$ python -q
>>> import numpy as np
>>> np.set_printoptions(precision=3, suppress=True, linewidth=100)
>>> E = np.loadtxt("block5.csv", delimiter=",")
>>> print(E)
[[ 0.931  0.023 -0.253 -0.253  0.069]
 [ 0.023  0.992  0.084  0.084 -0.023]
 [-0.253  0.084  0.073 -0.927  0.253]
 [-0.253  0.084 -0.927  0.073  0.253]
 [ 0.069 -0.023  0.253  0.253  0.931]]
>>> vec = np.array([0, 0, -5, -1, -4])
>>> h1 = np.maximum(E @ vec, 0)
>>> print(E.T @ h1)
[ 0.258  0.328 -3.607 -0.055  0.984]
>>> print(np.flatnonzero(h1 > 1e-9))
[0 3]
>>> print(np.maximum(E @ (3 * vec), 0))
[ 3.724  0.     0.    10.655  0.   ]
>>> print(h1)
[1.241 0.    0.    3.552 0.   ]
>>> print(np.maximum(E @ vec, 0) - np.maximum(-E @ vec, 0))
[ 1.241 -0.414 -0.448  3.552 -5.241]
>>> Y = E / np.sqrt((E ** 2).mean(axis=1, keepdims=True))
>>> print(np.linalg.matrix_rank(E - E.mean(axis=1, keepdims=True)))
4
>>> print(round(np.linalg.norm(E, "nuc"), 3))
5.0
>>> print(np.round(np.linalg.norm(E, 2), 3))
1.0
>>> print(round(float(np.linalg.norm(E[0], 1)), 3), round(np.linalg.norm(E[0], np.inf), 3))
1.529 0.931
>>> print(round(float(np.linalg.norm(E, 1)), 3), np.round(np.linalg.norm(E, np.inf), 3))
1.59 1.59
>>> r0 = np.array([1, 2, 1, 0, 3])
>>> Y = E + np.outer(r0, np.eye(5)[0])
>>> print(Y)
[[ 1.931  0.023 -0.253 -0.253  0.069]
 [ 2.023  0.992  0.084  0.084 -0.023]
 [ 0.747  0.084  0.073 -0.927  0.253]
 [-0.253  0.084 -0.927  0.073  0.253]
 [ 3.069 -0.023  0.253  0.253  0.931]]
>>> print(round(float(np.linalg.det(Y) / np.linalg.det(E)), 3), np.round(1 + np.linalg.solve(E, r0)[0], 3))
1.931 1.931
